In [1]: import numpy as np

In [2]: np.set_printoptions(precision=2, suppress=True, linewidth=200)

In [3]: mat = np.load("x.npy")

In [4]: mat
Out[4]: 
array([[ 2. , -0.5],
       [ 0.7,  0.2]])

In [5]: W = np.array([[0, 2, 1, 0, 0, -2], [0, 0, -1, 1, 2, 2]])

In [6]: beta = np.array([0, 3, 0, 2, 2, 2])

In [7]: H = np.maximum(mat @ W + beta, 0)

In [8]: np.linalg.matrix_rank(H)
Out[8]: np.int64(2)

In [9]: (H > 0).mean(axis=0)
Out[9]: array([0. , 1. , 1. , 1. , 1. , 0.5])

In [10]: basis = np.array([[-5, 2, -1],
    ...:     [5, -5, 0],
    ...:     [-3, 5, -5],
    ...:     [-3, -2, -3],
    ...:     [-2, 4, 1],
    ...:     [-4, 1, 1]])

In [11]: H @ basis
Out[11]: 
array([[ 21. , -21.5, -16. ],
       [  5.1, -13.3,  -5.7]])

In [12]: (H @ basis).round(6).argmax(axis=1)
Out[12]: array([0, 0])

In [13]: w, vecs = np.linalg.eig(mat)

In [14]: w
Out[14]: array([1.78, 0.42])

In [15]: np.sort(np.linalg.eigvals(np.linalg.inv(mat)))
Out[15]: array([0.56, 2.37])

In [16]: X = np.loadtxt("w.csv", delimiter=",")

In [17]: X
Out[17]: 
array([[  4.,   8.,   9.],
       [  5.,   1.,   3.],
       [  4.,  -2.,  11.],
       [  8., -11.,  11.],
       [  7.,  -6.,  17.],
       [ -2.,  -9.,  21.],
       [-10., -10.,  24.],
       [ -8., -10.,  32.],
       [-11.,  -8.,  31.],
       [-15., -12.,  33.],
       [ -7., -12.,  29.],
       [-15., -12.,  23.],
       [-18.,  -8.,  22.],
       [-25.,  -5.,  13.],
       [-24., -11.,   5.]])

In [18]: def softmax(z):
    ...:     e = np.exp(z - z.max(axis=-1, keepdims=True))
    ...:     return e / e.sum(axis=-1, keepdims=True)
    ...: 

In [19]: np.round(softmax(X[8]), 2) + 0
Out[19]: array([0., 0., 1.])

In [20]: softmax(X).sum(axis=1)
Out[20]: array([1., 1., 1., 1., 1., 1., 1., 1., 1., 1., 1., 1., 1., 1., 1.])

In [21]: att = X @ X.T / np.sqrt(3)

In [22]: softmax(att).round(6).argmax(axis=1)
Out[22]: array([ 7,  4,  7,  7,  7,  9,  9,  9,  9,  9,  9,  9,  9,  9, 14])

In [23]: E = np.vander(np.arange(3) - 2, 3, increasing=True)

In [24]: E
Out[24]: 
array([[ 1, -2,  4],
       [ 1, -1,  1],
       [ 1,  0,  0]])

In [25]: proj = np.triu(np.array([[-2, 2], [0, -3]]), 1) + np.eye(2)

In [26]: M2 = proj @ mat @ np.linalg.inv(proj)

In [27]: np.round(np.linalg.det(M2), 2)
Out[27]: np.float64(0.75)

In [28]: M2
Out[28]: 
array([[ 3.4, -6.9],
       [ 0.7, -1.2]])

In [29]: proj = np.triu(np.array([[4, 0, 9], [8, 4, 2], [8, 6, 4]]), 1) + np.eye(3)

In [30]: M2 = proj @ E @ np.linalg.inv(proj)

In [31]: np.round(np.poly(M2), 2) + 0
Out[31]: array([ 1.,  0., -3., -2.])

In [32]: rng = np.random.default_rng(869)

In [33]: idx = rng.integers(0, 2, 2)

In [34]: J = np.triu((idx[:, None] == idx) & (rng.random((2, 2)) < 0.8), 1).astype(int)

In [35]: J += J.T

In [36]: J
Out[36]: 
array([[0, 1],
       [1, 0]])

In [37]: t = np.radians(30)

In [38]: R = np.eye(2)

In [39]: R[0, 0] = R[1, 1] = np.cos(t)

In [40]: R[0, 1], R[1, 0] = -np.sin(t), np.sin(t)

In [41]: R
Out[41]: 
array([[ 0.87, -0.5 ],
       [ 0.5 ,  0.87]])

In [42]: M2 = J @ R.T

In [43]: np.linalg.svd(J, compute_uv=False), np.linalg.svd(M2, compute_uv=False)
Out[43]: (array([1., 1.]), array([1., 1.]))

In [44]: u, g = E[1], E[2]

In [45]: u @ u
Out[45]: np.int64(3)

In [46]: u @ g
Out[46]: np.int64(1)

In [47]: pr = (u @ g) / (u @ u) * u

In [48]: round(np.linalg.norm(u + g) ** 2 + np.linalg.norm(u - g) ** 2, 2)
Out[48]: np.float64(8.0)

In [49]: round(float((g - pr) @ u), 2)
Out[49]: 0.0

In [50]: np.linalg.matrix_rank(np.outer(u, g))
Out[50]: np.int64(1)

In [51]: pr
Out[51]: array([ 0.33, -0.33,  0.33])

In [52]: feats = np.load("arr.npy")

In [53]: feats
Out[53]: 
array([[5., 1., 1., 1.],
       [1., 5., 1., 1.],
       [1., 1., 5., 1.],
       [1., 1., 1., 5.]])

In [54]: M2 = feats / np.sqrt((feats ** 2).mean(axis=1, keepdims=True))

In [55]: M2[3]
Out[55]: array([0.38, 0.38, 0.38, 1.89])

In [56]: np.linalg.matrix_power(feats, 4)
Out[56]: 
array([[1216.,  960.,  960.,  960.],
       [ 960., 1216.,  960.,  960.],
       [ 960.,  960., 1216.,  960.],
       [ 960.,  960.,  960., 1216.]])

In [57]: feats.inv()
Traceback (most recent call last):
  Cell In[57], line 1
    feats.inv()
AttributeError: 'numpy.ndarray' object has no attribute 'inv'


In [58]: np.sort(np.abs(np.linalg.eigvals(feats)))
Out[58]: array([4., 4., 4., 8.])

In [59]: np.allclose(feats @ feats.T, feats.T @ feats)
Out[59]: True

In [60]: np.einsum("ii->", feats)
Out[60]: np.float64(20.0)

In [61]: round(np.linalg.det(2 * feats), 2), np.round(np.linalg.det(feats), 2)
Out[61]: (np.float64(8192.0), np.float64(512.0))

In [62]: np.linalg.eigvals(feats)
Out[62]: array([4., 8., 4., 4.])

In [63]: np.einsum("ij,ji->", feats, feats)
Out[63]: np.float64(112.0)

In [64]: np.kron(np.eye(2, dtype=int), feats)
Out[64]: 
array([[5., 1., 1., 1., 0., 0., 0., 0.],
       [1., 5., 1., 1., 0., 0., 0., 0.],
       [1., 1., 5., 1., 0., 0., 0., 0.],
       [1., 1., 1., 5., 0., 0., 0., 0.],
       [0., 0., 0., 0., 5., 1., 1., 1.],
       [0., 0., 0., 0., 1., 5., 1., 1.],
       [0., 0., 0., 0., 1., 1., 5., 1.],
       [0., 0., 0., 0., 1., 1., 1., 5.]])

In [65]: t = np.radians(120)

In [66]: R = np.eye(4)

In [67]: R[1, 1] = R[2, 2] = np.cos(t)

In [68]: R[1, 2], R[2, 1] = -np.sin(t), np.sin(t)

In [69]: R
Out[69]: 
array([[ 1.  ,  0.  ,  0.  ,  0.  ],
       [ 0.  , -0.5 , -0.87,  0.  ],
       [ 0.  ,  0.87, -0.5 ,  0.  ],
       [ 0.  ,  0.  ,  0.  ,  1.  ]])

In [70]: M2 = feats @ R.T

In [71]: np.allclose(feats @ feats.T, M2 @ M2.T)
Out[71]: True

In [72]: round(float(np.linalg.det(R)), 2), round(np.trace(R), 2)
Out[72]: (1.0, np.float64(1.0))

In [73]: np.allclose(np.linalg.norm(feats, axis=1), np.linalg.norm(M2, axis=1))
Out[73]: True

In [74]: u = np.array([7, 9])

In [75]: np.cross(R[2, :3], R[3, :3])
Out[75]: array([ 0., -0.,  0.])

In [76]: np.polyval(u, R[2])
Out[76]: array([ 9.  , 15.06,  5.5 ,  9.  ])

In [77]: np.correlate(R[2], R[3], "full")
Out[77]: array([ 0.  ,  0.87, -0.5 ,  0.  ,  0.  ,  0.  ,  0.  ])

In [78]: np.convolve(R[2], u)
Out[78]: array([ 0.  ,  6.06,  4.29, -4.5 ,  0.  ])

In [79]: W0 = np.loadtxt("dump.csv", delimiter=",")

In [80]: W0
Out[80]: 
array([[0., 4., 0.],
       [0., 4., 0.],
       [0., 0., 2.],
       [0., 4., 0.],
       [0., 2., 0.],
       [0., 4., 0.],
       [0., 4., 0.],
       [0., 4., 0.],
       [0., 0., 2.],
       [0., 4., 0.],
       [0., 2., 0.],
       [0., 0., 2.],
       [0., 2., 0.],
       [0., 2., 0.],
       [0., 0., 2.],
       [0., 2., 0.],
       [0., 2., 0.],
       [0., 4., 0.],
       [0., 0., 2.],
       [0., 0., 2.],
       [0., 4., 0.],
       [0., 2., 0.]])

In [81]: left, sig, Vh = np.linalg.svd(W0)

In [82]: vecs = Vh[:(sig > 1e-8).sum()]

In [83]: vec = W0[10] + -1 * W0[17] + rng.integers(2) * np.eye(3)[1]

In [84]: vec
Out[84]: array([ 0., -1.,  0.])

In [85]: np.diag(vecs.T @ vecs)
Out[85]: array([0., 1., 1.])

In [86]: vecs.T @ vecs
Out[86]: 
array([[0., 0., 0.],
       [0., 1., 0.],
       [0., 0., 1.]])

In [87]: np.linalg.cond(W0) > 100
Out[87]: np.True_

In [88]: F = np.array([[2, 1, 1, 6], [1, 2, 4, 5], [1, 4, 6, 3], [6, 5, 3, 6]])

In [89]: round(np.linalg.eigvalsh(F).min(), 2)
Out[89]: np.float64(-3.52)

In [90]: np.round(np.linalg.norm(F, 2), 2)
Out[90]: np.float64(14.82)

In [91]: np.linalg.norm(F, axis=0)
Out[91]: array([ 6.48,  6.78,  7.87, 10.3 ])

In [92]: round(np.linalg.norm(F) ** 2 / np.linalg.norm(F, 2) ** 2, 2)
Out[92]: np.float64(1.17)

In [93]: np.round(np.linalg.norm(F, "nuc"), 2)
Out[93]: np.float64(23.44)

In [94]: F[3] @ F[1]
Out[94]: np.int64(58)

In [95]: m1 = np.load("layer13.npy")

In [96]: m1
Out[96]: 
array([[ 5.02,  4.  , -2.  ,  6.  ],
       [-3.  ,  1.02, -9.  , -5.  ],
       [-2.  ,  0.  , -1.98,  6.  ],
       [ 5.  ,  4.  , -2.  ,  6.02]])

In [97]: M2 = m1 + rng.integers(-2, 3, (4, 3)) @ rng.integers(-2, 3, (3, 4))

In [98]: M2
Out[98]: 
array([[  5.02,   0.  ,   0.  ,   8.  ],
       [ -3.  ,   0.02, -10.  ,  -4.  ],
       [ -1.  ,   3.  ,  -5.98,   4.  ],
       [  7.  ,   4.  ,  -4.  ,   4.02]])

In [99]: np.round(np.linalg.svd(M2 - m1, compute_uv=False), 2) + 0
Out[99]: array([7.55, 3.  , 1.75, 0.  ])

In [100]: M2 - m1
Out[100]: 
array([[ 0., -4.,  2.,  2.],
       [ 0., -1., -1.,  1.],
       [ 1.,  3., -4., -2.],
       [ 2.,  0., -2., -2.]])
